% python3 -q
>>> import numpy as np
>>> from numpy import linalg as LA
>>> np.set_printoptions(precision=1, suppress=True, linewidth=160, sign=" ")
>>> rnd = lambda a: np.round(a, 1) + 0
>>> A = np.load("layer13.npy")
>>> A
array([[-8, -8, -8],
       [-2, -2, -2],
       [ 2,  2,  2],
       [ 0,  0,  0]])
>>> x = np.array([3, 1, 0])
>>> h = np.maximum(A @ x, 0)
>>> A.T @ h
array([ 16,  16,  16])
>>> np.maximum(A @ (3 * x), 0)
array([  0,   0,  24,   0])
>>> rnd(np.tanh(A @ x))
array([-1., -1.,  1.,  0.])
>>> A * (h > 1e-9)[:, None]
array([[ 0,  0,  0],
       [ 0,  0,  0],
       [ 2,  2,  2],
       [ 0,  0,  0]])
>>> h
array([ 0,  0,  8,  0])
>>> r = LA.matrix_rank(A)
>>> r
np.int64(1)
>>> ns = LA.svd(A)[2][r:].T
>>> LA.matrix_rank(A.T @ A), LA.matrix_rank(A @ A.T)
(np.int64(1), np.int64(1))
>>> [int(LA.matrix_rank(A[:i])) for i in range(1, len(A) + 1)]
[1, 1, 1, 1]
>>> ns.shape
(3, 2)
>>> [int(LA.matrix_rank(A[:, :j + 1])) for j in range(3)]
[1, 1, 1]
>>> rnd(A @ ns)
array([[ 0.,  0.],
       [ 0.,  0.],
       [ 0.,  0.],
       [ 0.,  0.]])
>>> G = A.T @ A
>>> LA.matrix_rank(G)
np.int64(1)
>>> rnd(LA.svd(A, compute_uv=False) ** 2)
array([ 216.,    0.,    0.])
>>> np.allclose(G, G.T)
True
>>> np.trace(G), (A ** 2).sum()
(np.int64(216), np.int64(216))
>>> G
array([[ 72,  72,  72],
       [ 72,  72,  72],
       [ 72,  72,  72]])
>>> rnd(LA.eigvalsh(G)[::-1])
array([ 216.,    0.,    0.])
>>> np.allclose(A[:-1].T @ LA.lstsq(A[:-1].T, A[-1])[0], A[-1])
True
>>> rnd(np.trace(LA.pinv(A) @ A))
np.float64(1.0)
>>> rnd(A @ LA.pinv(A) @ A)
array([[-8., -8., -8.],
       [-2., -2., -2.],
       [ 2.,  2.,  2.],
       [ 0.,  0.,  0.]])
>>> Uu, s, VT = LA.svd(A)
>>> vecs = VT[:(s > 1e-8).sum()]
>>> rng = np.random.default_rng(596)
>>> x = A[3] + -2 * A[2] + rng.integers(2) * np.eye(3)[2]
>>> x
array([-4., -4., -3.])
>>> rnd(np.diag(vecs.T @ vecs))
array([ 0.3,  0.3,  0.3])
>>> rnd(vecs.T @ vecs)
array([[ 0.3,  0.3,  0.3],
       [ 0.3,  0.3,  0.3],
       [ 0.3,  0.3,  0.3]])
>>> rnd(LA.norm(x - vecs.T @ vecs @ x))
np.float64(0.8)
>>> feats = np.load("block16.npy")
>>> rnd(feats)
array([[ 0.5,  0.1, -0.4,  0.3],
       [ 0.1,  1. ,  0.1, -0.1],
       [-0.4,  0.1,  0.7,  0.2],
       [ 0.3, -0.1,  0.2,  0.8]])
>>> evals, vecs = LA.eigh(feats)
>>> rnd(vecs.T @ vecs)
array([[ 1.,  0.,  0.,  0.],
       [ 0.,  1.,  0.,  0.],
       [ 0.,  0.,  1.,  0.],
       [ 0.,  0.,  0.,  1.]])
>>> rnd(evals)
array([ 0.,  1.,  1.,  1.])
>>> np.unique(evals.round(6) + 0, return_counts=True)[1]
array([ 1,  3])
>>> rnd(vecs @ np.diag(evals) @ vecs.T)
array([[ 0.5,  0.1, -0.4,  0.3],
       [ 0.1,  1. ,  0.1, -0.1],
       [-0.4,  0.1,  0.7,  0.2],
       [ 0.3, -0.1,  0.2,  0.8]])
>>> (evals > 1e-8).sum(), (evals < -1e-8).sum()
(np.int64(3), np.int64(0))
>>> rnd(vecs.T @ feats @ vecs)
array([[ 0.,  0.,  0.,  0.],
       [ 0.,  1.,  0.,  0.],
       [ 0.,  0.,  1.,  0.],
       [ 0.,  0.,  0.,  1.]])
>>> Uu, s, VT = LA.svd(A)
>>> np.argmax(s[:-1] / (s[1:] + 1e-6)) + 1
np.int64(1)
>>> rnd(s)
array([ 14.7,   0. ,   0. ])
>>> out = Uu[:, :1] @ np.diag(s[:1]) @ VT[:1]
>>> LA.matrix_rank(A, rtol=0.05)
np.int64(1)
>>> rnd(LA.norm(A - out, 2)), rnd(s[1])
(np.float64(0.0), np.float64(0.0))
>>> Uu, s, VT = LA.svd(feats)
>>> vecs = VT[:(s > 1e-8).sum()]
>>> x = feats[1] + 4 * feats[3] + rng.integers(2) * np.eye(4)[3]
>>> rnd(x)
array([ 1.2,  0.7,  1.1,  4.2])
>>> rnd(vecs.T @ vecs)
array([[ 0.5,  0.1, -0.4,  0.3],
       [ 0.1,  1. ,  0.1, -0.1],
       [-0.4,  0.1,  0.7,  0.2],
       [ 0.3, -0.1,  0.2,  0.8]])
>>> np.allclose(vecs.T @ vecs @ x, x)
False
>>> LA.matrix_rank(np.vstack([feats, x]))
np.int64(4)
>>> proj = np.triu(np.array([[-2, 1, -2, 1], [1, 2, 1, -1], [1, -1, 2, -1], [2, -1, 2, 0]]), 1) + np.eye(4)
>>> out = proj @ feats @ LA.inv(proj)
>>> rnd(np.poly(out))
array([ 1., -3.,  3., -1.,  0.])
>>> rnd(proj @ feats - feats @ proj)
array([[ 1.2,  0.2,  0. , -0.6],
       [-0.7,  0.1, -0.3,  0.4],
       [-0.3,  0.5, -1.1,  0.3],
       [ 0. , -0.3,  0.6, -0.1]])
>>> rnd(out)
array([[ 1.7, -0.9,  3. ,  0.9],
       [-0.6,  1.7, -2.3, -0.7],
       [-0.7,  0.8, -1.8, -0.9],
       [ 0.3, -0.3,  1.2,  1.4]])
>>> rnd(np.trace(out)), rnd(np.trace(feats))
(np.float64(3.0), np.float64(3.0))
